$ ipython --no-banner

In [1]: import numpy as np

In [2]: import numpy.linalg as la

In [3]: np.set_printoptions(suppress=True, linewidth=200)

In [4]: def tidy(a):
   ...:     return np.round(a, 3) + 0
   ...: 

In [5]: feats = np.load("sample19.npy")

In [6]: feats
Out[6]: 
array([[ 0,  0,  0,  0,  0,  0,  0,  0,  0,  0,  0],
       [ 0,  0,  0,  0,  0,  0,  0,  0,  0,  0,  0],
       [ 0,  0,  0,  0,  0,  0,  0,  0,  0,  0,  0],
       [ 0,  0,  0,  0,  0,  0,  0,  0,  0,  0,  0],
       [ 0,  0,  0,  0,  1,  0,  0,  0,  0,  0,  0],
       [ 0,  0,  0,  0,  0,  2,  0,  0,  0,  0,  0],
       [ 0,  0,  0,  0,  0,  0, -2,  0,  0,  0,  0],
       [ 0,  0,  0,  0,  0,  0,  0, -1,  0,  0,  0],
       [ 0,  0,  0,  0,  0,  0,  0,  0,  0,  0,  0],
       [ 0,  0,  0,  0,  0,  0,  0,  0,  0,  0,  0],
       [ 0,  0,  0,  0,  0,  0,  0,  0,  0,  0,  0]])

In [7]: # rows and columns are dependent

In [8]: la.matrix_rank(feats - feats[0, 0] * np.eye(11))
Out[8]: np.int64(4)

In [9]: np.prod(np.diag(feats)), tidy(la.det(feats))
Out[9]: (np.int64(0), np.float64(0.0))

In [10]: [int(la.matrix_rank(la.matrix_power(feats, p))) for p in range(1, 12)]
Out[10]: [4, 4, 4, 4, 4, 4, 4, 4, 4, 4, 4]

In [11]: tidy(np.sort(la.eigvals(feats)))
Out[11]: array([-2., -1.,  0.,  0.,  0.,  0.,  0.,  0.,  0.,  1.,  2.])

In [12]: vals, V = la.eigh(feats)

In [13]: vals.sum(), np.trace(feats)
Out[13]: (np.float64(0.0), np.int64(0))

In [14]: tidy(la.eigvalsh(feats + 3 * np.eye(11)))
Out[14]: array([1., 2., 3., 3., 3., 3., 3., 3., 3., 4., 5.])

In [15]: np.abs(V[:, -1]).round(6).argmax()
Out[15]: np.int64(5)

In [16]: np.unique(vals.round(6) + 0, return_counts=True)[1]
Out[16]: array([1, 1, 7, 1, 1])

In [17]: np.abs(V[:, -1])
Out[17]: array([0., 0., 0., 0., 0., 1., 0., 0., 0., 0., 0.])

In [18]: tidy(la.svd(feats, compute_uv=False))
Out[18]: array([2., 2., 1., 1., 0., 0., 0., 0., 0., 0., 0.])

In [19]: V.T @ V
Out[19]: 
array([[1., 0., 0., 0., 0., 0., 0., 0., 0., 0., 0.],
       [0., 1., 0., 0., 0., 0., 0., 0., 0., 0., 0.],
       [0., 0., 1., 0., 0., 0., 0., 0., 0., 0., 0.],
       [0., 0., 0., 1., 0., 0., 0., 0., 0., 0., 0.],
       [0., 0., 0., 0., 1., 0., 0., 0., 0., 0., 0.],
       [0., 0., 0., 0., 0., 1., 0., 0., 0., 0., 0.],
       [0., 0., 0., 0., 0., 0., 1., 0., 0., 0., 0.],
       [0., 0., 0., 0., 0., 0., 0., 1., 0., 0., 0.],
       [0., 0., 0., 0., 0., 0., 0., 0., 1., 0., 0.],
       [0., 0., 0., 0., 0., 0., 0., 0., 0., 1., 0.],
       [0., 0., 0., 0., 0., 0., 0., 0., 0., 0., 1.]])

In [20]: V.T @ feats @ V
Out[20]: 
array([[-2.,  0.,  0.,  0.,  0.,  0.,  0.,  0.,  0.,  0.,  0.],
       [ 0., -1.,  0.,  0.,  0.,  0.,  0.,  0.,  0.,  0.,  0.],
       [ 0.,  0.,  0.,  0.,  0.,  0.,  0.,  0.,  0.,  0.,  0.],
       [ 0.,  0.,  0.,  0.,  0.,  0.,  0.,  0.,  0.,  0.,  0.],
       [ 0.,  0.,  0.,  0.,  0.,  0.,  0.,  0.,  0.,  0.,  0.],
       [ 0.,  0.,  0.,  0.,  0.,  0.,  0.,  0.,  0.,  0.,  0.],
       [ 0.,  0.,  0.,  0.,  0.,  0.,  0.,  0.,  0.,  0.,  0.],
       [ 0.,  0.,  0.,  0.,  0.,  0.,  0.,  0.,  0.,  0.,  0.],
       [ 0.,  0.,  0.,  0.,  0.,  0.,  0.,  0.,  0.,  0.,  0.],
       [ 0.,  0.,  0.,  0.,  0.,  0.,  0.,  0.,  0.,  1.,  0.],
       [ 0.,  0.,  0.,  0.,  0.,  0.,  0.,  0.,  0.,  0.,  2.]])

In [21]: (vals > 1e-8).sum(), (vals < -1e-8).sum()
Out[21]: (np.int64(2), np.int64(2))

In [22]: tidy(la.eigvalsh(feats @ feats))
Out[22]: array([0., 0., 0., 0., 0., 0., 0., 1., 1., 4., 4.])

In [23]: V @ np.diag(vals) @ V.T
Out[23]: 
array([[ 0.,  0.,  0.,  0.,  0.,  0.,  0.,  0.,  0.,  0.,  0.],
       [ 0.,  0.,  0.,  0.,  0.,  0.,  0.,  0.,  0.,  0.,  0.],
       [ 0.,  0.,  0.,  0.,  0.,  0.,  0.,  0.,  0.,  0.,  0.],
       [ 0.,  0.,  0.,  0.,  0.,  0.,  0.,  0.,  0.,  0.,  0.],
       [ 0.,  0.,  0.,  0.,  1.,  0.,  0.,  0.,  0.,  0.,  0.],
       [ 0.,  0.,  0.,  0.,  0.,  2.,  0.,  0.,  0.,  0.,  0.],
       [ 0.,  0.,  0.,  0.,  0.,  0., -2.,  0.,  0.,  0.,  0.],
       [ 0.,  0.,  0.,  0.,  0.,  0.,  0., -1.,  0.,  0.,  0.],
       [ 0.,  0.,  0.,  0.,  0.,  0.,  0.,  0.,  0.,  0.,  0.],
       [ 0.,  0.,  0.,  0.,  0.,  0.,  0.,  0.,  0.,  0.,  0.],
       [ 0.,  0.,  0.,  0.,  0.,  0.,  0.,  0.,  0.,  0.,  0.]])
